>>> import numpy as np
>>> np.set_printoptions(precision=2, suppress=True, linewidth=100, legacy="1.25")
>>> J = np.loadtxt("test11.csv", delimiter=",")
>>> J
array([[ 1.,  0.,  1.,  1., -3.,  0., -1.,  2., -2., -2., -1.],
       [ 0.,  0.,  2.,  3.,  1.,  3.,  2.,  1.,  0.,  1.,  3.],
       [ 0.,  0.,  1.,  3.,  0.,  0.,  2.,  0.,  0.,  2.,  2.],
       [ 0.,  1.,  1.,  3.,  3.,  0.,  2.,  0.,  2.,  1.,  0.],
       [ 0.,  0.,  2.,  1.,  3.,  3.,  0.,  2.,  2.,  3.,  1.],
       [ 0.,  2.,  2.,  1.,  3.,  3.,  0.,  1.,  0.,  0.,  3.],
       [ 0.,  0.,  3.,  2.,  0.,  3.,  0.,  2.,  2.,  1.,  0.],
       [ 0.,  0.,  0.,  2.,  0.,  0.,  3.,  1.,  2.,  3.,  2.],
       [ 0.,  0.,  1.,  2.,  3.,  2.,  3.,  1.,  0.,  1.,  2.],
       [ 0.,  3.,  1.,  2.,  1.,  1.,  3.,  0.,  3.,  2.,  1.],
       [ 0.,  1.,  3.,  3.,  1.,  1.,  2.,  1.,  0.,  3.,  3.]])
>>> Y = np.linalg.inv(J)
>>> (np.abs(Y) > 1e-9).astype(int)
array([[1, 1, 1, 1, 1, 1, 1, 1, 1, 1, 1],
       [0, 1, 1, 1, 1, 1, 1, 1, 1, 1, 1],
       [0, 1, 1, 1, 1, 1, 1, 1, 1, 1, 1],
       [0, 1, 1, 1, 1, 1, 1, 1, 1, 1, 1],
       [0, 1, 1, 1, 1, 1, 1, 1, 1, 1, 1],
       [0, 1, 1, 1, 1, 1, 1, 1, 1, 1, 1],
       [0, 1, 1, 1, 1, 1, 1, 1, 1, 1, 1],
       [0, 1, 1, 1, 1, 1, 1, 1, 1, 1, 1],
       [0, 1, 1, 1, 1, 1, 1, 1, 1, 1, 1],
       [0, 1, 1, 1, 1, 1, 1, 1, 1, 1, 1],
       [0, 1, 1, 1, 1, 1, 1, 1, 1, 1, 1]])
>>> np.linalg.det(J) * Y
array([[  3942.,  38824., -42226.,  14706.,   7616., -16668., -21914.,   2460., -20386.,    716.,
         16482.],
       [     0.,  -7950.,   8949.,  -3213.,   -744.,   3591.,   3354.,  -1143.,   3801.,   1164.,
         -3519.],
       [     0.,   8144., -11303.,   3519.,     64.,  -3933.,  -3298.,    501.,  -4163.,   -524.,
          5919.],
       [     0.,  -5892.,   8889.,  -1755.,   -480.,   2889.,   3054.,   -801.,   2643.,    -12.,
         -3987.],
       [     0.,    672.,  -1347.,    999.,    408.,   -189.,   -822.,     -9.,   -177.,   -384.,
           531.],
       [    -0.,   -562.,   2857.,  -1557.,    832.,    117.,    488.,  -1371.,   1069.,   1072.,
         -1893.],
       [     0.,   1900.,  -3304.,    396.,   -442.,  -1602.,   -752.,    174.,    356.,    416.,
          1560.],
       [     0., -11314.,  10612.,  -3744.,  -1754.,   5112.,   5756.,    744.,   5872.,   -668.,
         -4476.],
       [    -0.,   7148.,  -8849.,   3411.,    304.,  -2421.,  -2854.,   1887.,  -4499.,   -518.,
          2985.],
       [    -0.,  -2630.,   4034.,  -1710.,   1172.,    288.,    460.,  -1050.,   1250.,    752.,
         -1122.],
       [     0.,   5496.,  -6441.,   2187.,    -42.,  -1053.,  -2640.,   1827.,  -3489.,   -888.,
          2583.]])
>>> np.round(np.linalg.cond(J), 2)
314.67
>>> np.round(J @ Y, 2) + 0
array([[1., 0., 0., 0., 0., 0., 0., 0., 0., 0., 0.],
       [0., 1., 0., 0., 0., 0., 0., 0., 0., 0., 0.],
       [0., 0., 1., 0., 0., 0., 0., 0., 0., 0., 0.],
       [0., 0., 0., 1., 0., 0., 0., 0., 0., 0., 0.],
       [0., 0., 0., 0., 1., 0., 0., 0., 0., 0., 0.],
       [0., 0., 0., 0., 0., 1., 0., 0., 0., 0., 0.],
       [0., 0., 0., 0., 0., 0., 1., 0., 0., 0., 0.],
       [0., 0., 0., 0., 0., 0., 0., 1., 0., 0., 0.],
       [0., 0., 0., 0., 0., 0., 0., 0., 1., 0., 0.],
       [0., 0., 0., 0., 0., 0., 0., 0., 0., 1., 0.],
       [0., 0., 0., 0., 0., 0., 0., 0., 0., 0., 1.]])
